$ python -q
>>> import numpy as np
>>> import numpy.linalg as la
>>> np.set_printoptions(precision=2, suppress=True, linewidth=140, floatmode="fixed")
>>> def rnd(a):
...     return np.round(a, 2) + 0
... 
>>> M2 = np.array([[3, -4], [9, -8]])
>>> Z = np.array([[0]])
>>> M = np.block([[M2, np.zeros((2, 1))], [np.zeros((1, 2)), Z]])
>>> print(M)
[[ 3.00 -4.00  0.00]
 [ 9.00 -8.00  0.00]
 [ 0.00  0.00  0.00]]
>>> print(la.norm(M, axis=1).argmax())
1
>>> print(rnd(la.norm(M[1], 1)), rnd(la.norm(M[1], np.inf)))
17.0 9.0
>>> print(rnd(la.norm(M, axis=0)))
[9.49 8.94 0.00]
>>> print(np.flatnonzero(la.matrix_power((M != 0) + (M.T != 0) + np.eye(3), 3)[2]))
[2]
>>> print((la.matrix_power((M != 0) + (M.T != 0) + np.eye(3), 3) > 0).astype(int))
[[1 1 0]
 [1 1 0]
 [0 0 1]]
>>> print(rnd(np.sort(la.eigvals(M).real)))
[-2.50 -2.50  0.00]
>>> print(rnd(la.det(M)))
0.0
>>> rng = np.random.default_rng(58)
>>> idx = rng.permutation(3)
>>> print(idx)
[0 2 1]
>>> M2 = M[idx][:, idx]
>>> print(rnd(la.det(M2)), rnd(la.det(M[idx])))
0.0 0.0
>>> print(np.trace(M2))
-5.0
>>> print(M2)
[[ 3.00  0.00 -4.00]
 [ 0.00  0.00  0.00]
 [ 9.00  0.00 -8.00]]
>>> print(la.cond(M2) > 100)
True
>>> X = np.loadtxt("out4.csv", delimiter=",")
>>> print(X)
[[ 1.00 -1.00 -1.00  1.00  1.00 -1.00 -1.00  1.00]
 [ 1.00 -1.00 -1.00  1.00 -1.00  1.00  1.00 -1.00]]
>>> x = np.array([2, 1, 0, 3, 2, 0, 1, 3])
>>> h1 = np.maximum(X @ x, 0)
>>> print(rnd(np.tanh(X @ x)))
[1.00 0.00]
>>> t = np.radians(15)
>>> Rm = np.eye(8)
>>> Rm[5, 5] = Rm[6, 6] = np.cos(t)
>>> Rm[5, 6], Rm[6, 5] = -np.sin(t), np.sin(t)
>>> print(rnd(Rm))
[[ 1.00  0.00  0.00  0.00  0.00  0.00  0.00  0.00]
 [ 0.00  1.00  0.00  0.00  0.00  0.00  0.00  0.00]
 [ 0.00  0.00  1.00  0.00  0.00  0.00  0.00  0.00]
 [ 0.00  0.00  0.00  1.00  0.00  0.00  0.00  0.00]
 [ 0.00  0.00  0.00  0.00  1.00  0.00  0.00  0.00]
 [ 0.00  0.00  0.00  0.00  0.00  0.97 -0.26  0.00]
 [ 0.00  0.00  0.00  0.00  0.00  0.26  0.97  0.00]
 [ 0.00  0.00  0.00  0.00  0.00  0.00  0.00  1.00]]
>>> M2 = X @ Rm.T
>>> print(np.allclose(la.norm(X, axis=1), la.norm(M2, axis=1)))
True
>>> print(rnd(np.abs(M2 - X).max(axis=0)))
[0.00 0.00 0.00 0.00 0.00 0.29 0.22 0.00]
>>> u, g = X[1], X[0]
>>> print(u @ u)
8.0
>>> pr = (u @ g) / (u @ u) * u
>>> print(np.outer(u, g))
[[ 1.00 -1.00 -1.00  1.00  1.00 -1.00 -1.00  1.00]
 [-1.00  1.00  1.00 -1.00 -1.00  1.00  1.00 -1.00]
 [-1.00  1.00  1.00 -1.00 -1.00  1.00  1.00 -1.00]
 [ 1.00 -1.00 -1.00  1.00  1.00 -1.00 -1.00  1.00]
 [-1.00  1.00  1.00 -1.00 -1.00  1.00  1.00 -1.00]
 [ 1.00 -1.00 -1.00  1.00  1.00 -1.00 -1.00  1.00]
 [ 1.00 -1.00 -1.00  1.00  1.00 -1.00 -1.00  1.00]
 [-1.00  1.00  1.00 -1.00 -1.00  1.00  1.00 -1.00]]
>>> M2 = X[0, 0] * X[1:] - np.outer(X[1:, 0], X[0])
>>> print(M2)
[[ 0.00  0.00  0.00  0.00 -2.00  2.00  2.00 -2.00]]
>>> print(np.flatnonzero(~M2.round(6).any(axis=1)))
[]
>>> print(la.matrix_rank(M2), la.matrix_rank(X))
1 2
>>> U, s, VT = la.svd(X, full_matrices=False)
>>> print(np.sqrt((s ** 2).sum()), rnd(la.norm(X)))
4.0 4.0
>>> print(rnd(s))
[2.83 2.83]
>>> print(rnd(U.T @ X @ VT.T))
[[2.83 0.00]
 [0.00 2.83]]
>>> data = np.loadtxt("dump.csv", delimiter=",")
>>> print(data)
[[-18.21   5.92 -24.43]
 [-17.57   5.59 -23.50]
 [-16.79   5.18 -22.37]
 [-13.56   3.54 -17.73]
 [-12.93   3.24 -16.84]
 [-11.16   2.41 -14.35]
 [-10.22   1.99 -13.03]
 [ -8.34   1.20 -10.46]
 [ -5.27   0.08  -6.36]
 [ -3.64  -0.36  -4.25]
 [ -0.89  -0.57  -0.95]
 [ -0.78  -0.54  -0.82]
 [  0.09   0.44   0.10]
 [  0.09   0.46   0.10]
 [  0.08   0.52   0.10]
 [  0.08   0.55   0.09]
 [  0.06   0.64   0.09]
 [ -0.25   1.32  -0.04]
 [ -0.25   1.33  -0.04]
 [ -0.28   1.37  -0.05]
 [ -0.95   1.97  -0.02]
 [ -1.80   1.97   1.20]
 [ -1.99   1.64   2.18]
 [ -2.04   1.48   2.60]
 [ -2.07   0.56   4.77]]
>>> print(rnd(la.norm(data, 1)), rnd(la.norm(data, np.inf)))
166.47 48.56
>>> print(rnd(la.norm(data, 2)))
67.34
>>> print(rnd(la.norm(data) ** 2 / la.norm(data, 2) ** 2))
1.02
>>> print(rnd(la.norm(data[13] - data[20])))
1.84
>>> print(rnd(la.norm(data, "nuc")))
78.89
>>> print(rnd(la.norm(data[13], 1)), rnd(la.norm(data[13], np.inf)))
0.65 0.46
>>> x = np.array([-1, 1, -2])
>>> h1 = np.maximum(data @ x, 0)
>>> print(np.flatnonzero(h1 > 1e-9))
[ 0  1  2  3  4  5  6  7  8  9 10 11 12 13 14 15 16 17 18 19 20 21]
>>> idx = rng.permutation(3)
>>> M2 = data[:, idx] * rng.choice([-1, 1], 3)
>>> print(M2)
[[ 24.43 -18.21  -5.92]
 [ 23.50 -17.57  -5.59]
 [ 22.37 -16.79  -5.18]
 [ 17.73 -13.56  -3.54]
 [ 16.84 -12.93  -3.24]
 [ 14.35 -11.16  -2.41]
 [ 13.03 -10.22  -1.99]
 [ 10.46  -8.34  -1.20]
 [  6.36  -5.27  -0.08]
 [  4.25  -3.64   0.36]
 [  0.95  -0.89   0.57]
 [  0.82  -0.78   0.54]
 [ -0.10   0.09  -0.44]
 [ -0.10   0.09  -0.46]
 [ -0.10   0.08  -0.52]
 [ -0.09   0.08  -0.55]
 [ -0.09   0.06  -0.64]
 [  0.04  -0.25  -1.32]
 [  0.04  -0.25  -1.33]
 [  0.05  -0.28  -1.37]
 [  0.02  -0.95  -1.97]
 [ -1.20  -1.80  -1.97]
 [ -2.18  -1.99  -1.64]
 [ -2.60  -2.04  -1.48]
 [ -4.77  -2.07  -0.56]]
>>> U, _, VT = la.svd(data.T @ M2)
>>> print(idx)
[2 0 1]
>>> print(rnd(U @ VT))
[[ 0.00  1.00  0.00]
 [ 0.00  0.00 -1.00]
 [-1.00  0.00  0.00]]
>>> Z = M2[[0, 21]].astype(float)
>>> for _ in range(4):
...     idx = la.norm(M2[:, None] - Z, axis=-1).argmin(axis=1)
...     Z = np.array([M2[idx == j].mean(axis=0) for j in range(2)])
... 
>>> print(idx)
[0 0 0 0 0 0 0 0 1 1 1 1 1 1 1 1 1 1 1 1 1 1 1 1 1]
>>> print(np.bincount(idx))
[ 8 17]
>>> q, V = la.qr(data[:, :1])[0], la.qr(data[:, 1:])[0]
>>> s = la.svd(q.T @ V, compute_uv=False)
>>> print(rnd(la.norm(q @ q.T - V @ V.T, 2)))
1.0
>>> print(rnd(s))
[0.99]
>>> print((s > 0.9).sum())
1
>>> feats = np.load("data.npy")
>>> print(feats)
[[ 0  1 -2  1]
 [ 0  0  0  1]
 [ 0  0  0  2]
 [ 0  0  0  0]]
>>> U, s = la.svd(feats)
Traceback (most recent call last):
  File "<python-input-76>", line 1, in <module>
    U, s = la.svd(feats)
    ^^^^
ValueError: too many values to unpack (expected 2)
>>> U, s, VT = la.svd(feats, full_matrices=False)
>>> print(np.abs(U[:, 0]).round(6).argmax())
0
>>> print(rnd(U.T @ feats @ VT.T))
[[2.79 0.00 0.00 0.00]
 [0.00 1.79 0.00 0.00]
 [0.00 0.00 0.00 0.00]
 [0.00 0.00 0.00 0.00]]
>>> print(rnd(s))
[2.79 1.79 0.00 0.00]
>>> print(rnd(np.cumsum(s ** 2) / np.sum(s ** 2)))
[0.71 1.00 1.00 1.00]
>>> print(rnd(np.abs(VT[0])))
[0.00 0.28 0.56 0.78]
>>> P = np.triu(np.array([[3, 8, 6, 2], [7, 0, 7, 0], [8, 1, 0, 2], [6, 1, 8, 5]]), 1) + np.eye(4)
>>> M2 = P @ feats @ la.inv(P)
>>> print(la.matrix_rank(M2))
2
>>> print(rnd(la.det(M2)))
0.0
>>> print(P @ feats - feats @ P)
[[ 0.00  0.00 -7.00 24.00]
 [ 0.00  0.00  0.00 14.00]
 [ 0.00  0.00  0.00  0.00]
 [ 0.00  0.00  0.00  0.00]]
>>> U, s, VT = la.svd(feats)
>>> V = VT[:(s > 1e-8).sum()]
>>> x = feats[0] + -3 * feats[2] + rng.integers(2) * np.eye(4)[1]
>>> print(x)
[ 0.00  2.00 -2.00 -5.00]
>>> print(la.matrix_rank(np.vstack([feats, x])))
3
>>> print(rnd(V.T @ V))
[[ 0.00  0.00  0.00  0.00]
 [ 0.00  0.20 -0.40  0.00]
 [ 0.00 -0.40  0.80  0.00]
 [ 0.00  0.00  0.00  1.00]]
>>> print(np.allclose(V.T @ V @ x, x))
False
>>> J = np.loadtxt("sample6.csv", delimiter=",")
>>> print(J)
[[-3.00  0.00  0.00  0.00]
 [ 0.00 -1.00 -1.00  1.00]
 [ 0.00  0.00  1.00 -1.00]
 [ 0.00 -2.00 -1.00 -2.00]]
>>> M2 = J[0, 0] * J[1:] - np.outer(J[1:, 0], J[0])
>>> print(M2)
[[ 0.00  3.00  3.00 -3.00]
 [ 0.00 -0.00 -3.00  3.00]
 [ 0.00  6.00  3.00  6.00]]
>>> print(np.flatnonzero(~M2.round(6).any(axis=1)))
[]
>>> print(J[:, 0] / J[0, 0])
[ 1.00 -0.00 -0.00 -0.00]
>>> print((la.matrix_power((J != 0) + (J.T != 0) + np.eye(4), 4) > 0).astype(int))
[[1 0 0 0]
 [0 1 1 1]
 [0 1 1 1]
 [0 1 1 1]]
>>> print(J @ J)
[[ 9.00  0.00  0.00  0.00]
 [ 0.00 -1.00 -1.00 -2.00]
 [ 0.00  2.00  2.00  1.00]
 [ 0.00  6.00  3.00  3.00]]
>>> print((J != 0).astype(int))
[[1 0 0 0]
 [0 1 1 1]
 [0 0 1 1]
 [0 1 1 1]]
>>> x = np.array([-2, -3, 2, -2])
>>> y = J @ x
>>> print(y)
[ 6.00 -1.00  4.00  8.00]
>>> print(rnd(la.solve(J, y + J[:, 2])))
[-2.00 -3.00  3.00 -2.00]
>>> print(rnd(la.solve(J, J[:, 3])))
[0.00 0.00 0.00 1.00]
>>> print(rnd(la.det(J.T)))
-9.0
>>> print(rnd(la.det(2 * J)), rnd(la.det(J)))
-144.0 -9.0
>>> print(np.einsum("ii->", J))
-5.0
>>> print(rnd(la.eigvals(J).sum().real))
-5.0
>>> print(np.kron(np.eye(2, dtype=int), J))
[[-3.00  0.00  0.00  0.00 -0.00  0.00  0.00  0.00]
 [ 0.00 -1.00 -1.00  1.00  0.00 -0.00 -0.00  0.00]
 [ 0.00  0.00  1.00 -1.00  0.00  0.00  0.00 -0.00]
 [ 0.00 -2.00 -1.00 -2.00  0.00 -0.00 -0.00 -0.00]
 [-0.00  0.00  0.00  0.00 -3.00  0.00  0.00  0.00]
 [ 0.00 -0.00 -0.00  0.00  0.00 -1.00 -1.00  1.00]
 [ 0.00  0.00  0.00 -0.00  0.00  0.00  1.00 -1.00]
 [ 0.00 -0.00 -0.00 -0.00  0.00 -2.00 -1.00 -2.00]]
>>> def softmax(z):
...     e = np.exp(z - z.max(axis=-1, keepdims=True))
...     return e / e.sum(axis=-1, keepdims=True)
... 
>>> print(rnd(softmax(J[3])))
[0.61 0.08 0.22 0.08]
>>> print(rnd(softmax(10 * J[3])))
[1.00 0.00 0.00 0.00]
>>> S = J @ J.T / np.sqrt(4)
>>> print(rnd(softmax(S + np.triu(np.full(S.shape, -np.inf), 1))))
[[1.00 0.00 0.00 0.00]
 [0.18 0.82 0.00 0.00]
 [0.24 0.09 0.67 0.00]
 [0.01 0.02 0.02 0.95]]
>>> print(rnd(softmax(S)))
[[0.97 0.01 0.01 0.01]
 [0.13 0.60 0.05 0.22]
 [0.17 0.06 0.47 0.29]
 [0.01 0.02 0.02 0.95]]
>>> mat = np.array([[0, 0, 0, 0], [0, -2, 0, 0], [0, 0, -2, 0], [0, 0, 0, 1]])
>>> print(mat)
[[ 0  0  0  0]
 [ 0 -2  0  0]
 [ 0  0 -2  0]
 [ 0  0  0  1]]
>>> w, V = la.eigh(mat)
>>> x = np.array([-1, 2, 1, 0])
>>> print(rnd(la.eigvalsh(mat[1:, 1:])))
[-2.00 -2.00  1.00]
>>> print(np.abs(mat).sum(axis=1).max(), np.abs(w).max())
2 2.0
>>> print(rnd(x @ mat @ x / (x @ x)), w[0], w[-1])
-1.67 -2.0 1.0
>>> print(V * np.abs(w) @ V.T)
[[0.00 0.00 0.00 0.00]
 [0.00 2.00 0.00 0.00]
 [0.00 0.00 2.00 0.00]
 [0.00 0.00 0.00 1.00]]
>>> print(x @ mat @ x)
-10
>>> print(np.prod(np.diag(mat)), rnd(la.det(mat)))
0 0.0
>>> print([int(la.matrix_rank(la.matrix_power(mat, p))) for p in range(1, 5)])
[3, 3, 3, 3]
>>> try:
...     la.inv(mat)
... except la.LinAlgError as e:
...     print(repr(e))
... 
LinAlgError('Singular matrix')
>>> print(la.matrix_power(mat - np.diag(np.diag(mat)), 4))
[[0 0 0 0]
 [0 0 0 0]
 [0 0 0 0]
 [0 0 0 0]]
>>> print(la.matrix_rank(mat - mat[0, 0] * np.eye(4)))
3
>>> print(np.flatnonzero(la.matrix_power((mat != 0) + (mat.T != 0) + np.eye(4), 4)[2]))
[2]
>>> print((mat != 0).astype(int))
[[0 0 0 0]
 [0 1 0 0]
 [0 0 1 0]
 [0 0 0 1]]
>>> print(rnd(la.det(mat)))
0.0
>>> print((la.matrix_power((mat != 0) + (mat.T != 0) + np.eye(4), 4) > 0).astype(int))
[[1 0 0 0]
 [0 1 0 0]
 [0 0 1 0]
 [0 0 0 1]]
>>> print(mat @ mat)
[[0 0 0 0]
 [0 4 0 0]
 [0 0 4 0]
 [0 0 0 1]]
>>> print(rnd(la.eigvalsh(mat).min()))
-2.0
>>> print([round(float(la.det(mat[:i, :i])), 2) + 0 for i in range(1, 5)])
[0.0, 0.0, 0.0, 0.0]
>>> m1, _ = la.qr(np.array([[-1.5, -0.6, -0.1], [1.3, 0.8, -0.9], [-0.6, 1.1, 0.0]]))
>>> print(rnd(m1))
[[-0.72  0.11 -0.68]
 [ 0.63 -0.31 -0.72]
 [-0.29 -0.95  0.15]]
>>> x = np.array([3, 0, 1])
>>> print(rnd(la.norm(x)), rnd(la.norm(m1 @ x)))
3.16 3.16
>>> print(rnd(np.sort(np.abs(np.degrees(np.angle(la.eigvals(m1)))))))
[  0.00 159.97 159.97]
>>> print(rnd(la.det(m1)))
1.0
>>> print(3 - la.matrix_rank(m1 - np.eye(3), tol=1e-8))
1
>>> print(rnd(la.inv(m1)))
[[-0.72  0.63 -0.29]
 [ 0.11 -0.31 -0.95]
 [-0.68 -0.72  0.15]]
>>> print([p for p in range(1, 25) if np.allclose(la.matrix_power(m1, p), np.eye(3))])
[]
>>> u, g = m1[0], m1[2]
>>> print(rnd(u @ g))
0.0
>>> pr = (u @ g) / (u @ u) * u
>>> print(rnd(np.outer(u, g)))
[[ 0.21  0.68 -0.11]
 [-0.03 -0.11  0.02]
 [ 0.20  0.64 -0.10]]
>>> print(rnd(la.norm(u + g) ** 2 + la.norm(u - g) ** 2))
4.0
>>> print(rnd(la.eigvals(m1).sum().real))
-0.88
>>> print(rnd(np.einsum("ii->", m1)))
-0.88
>>> print(rnd(np.einsum("ij,ji->", m1, m1)))
2.53
>>> q, Rm = la.qr(m1)
>>> print(rnd(np.trace(q @ q.T)))
3.0
>>> print(rnd(np.abs(np.diag(Rm))))
[1.00 1.00 1.00]
>>> print(rnd(q))
[[-0.72  0.11 -0.68]
 [ 0.63 -0.31 -0.72]
 [-0.29 -0.95  0.15]]
>>> print(rnd(m1 @ m1.T))
[[1.00 0.00 0.00]
 [0.00 1.00 0.00]
 [0.00 0.00 1.00]]
>>> F = np.load("test15.npy")
>>> print(rnd(F))
[[ -2.69  -2.82 -19.62]
 [ -5.36  -3.67 -18.92]
 [ -6.77  -0.53  18.81]
 [-14.93  -3.95  12.71]
 [ -7.64  -4.37 -17.96]
 [-13.19  -3.15  14.70]
 [  3.78  -0.58 -19.63]
 [-10.18  -1.88  17.12]
 [ -8.79  -4.71 -17.34]
 [ 18.23   6.76   4.67]
 [ -1.25  -2.34 -19.82]
 [ 18.90   6.44  -1.11]
 [ 13.80   6.04  13.16]
 [ 18.91   6.48  -0.64]
 [ 14.04   3.53 -13.80]
 [ 14.28   6.15  12.58]
 [-14.94  -6.30 -11.71]
 [ 17.85   6.75   5.98]
 [-17.65  -5.37   7.72]
 [ -1.40   1.43  19.90]
 [ 13.26   5.91  13.76]
 [ 15.93   4.43 -11.25]]
>>> U, s, VT = la.svd(F)
>>> print(rnd(s))
[68.98 63.58  0.00]
>>> M2 = U[:, :2] @ np.diag(s[:2]) @ VT[:2]
>>> print(la.matrix_rank(M2))
2
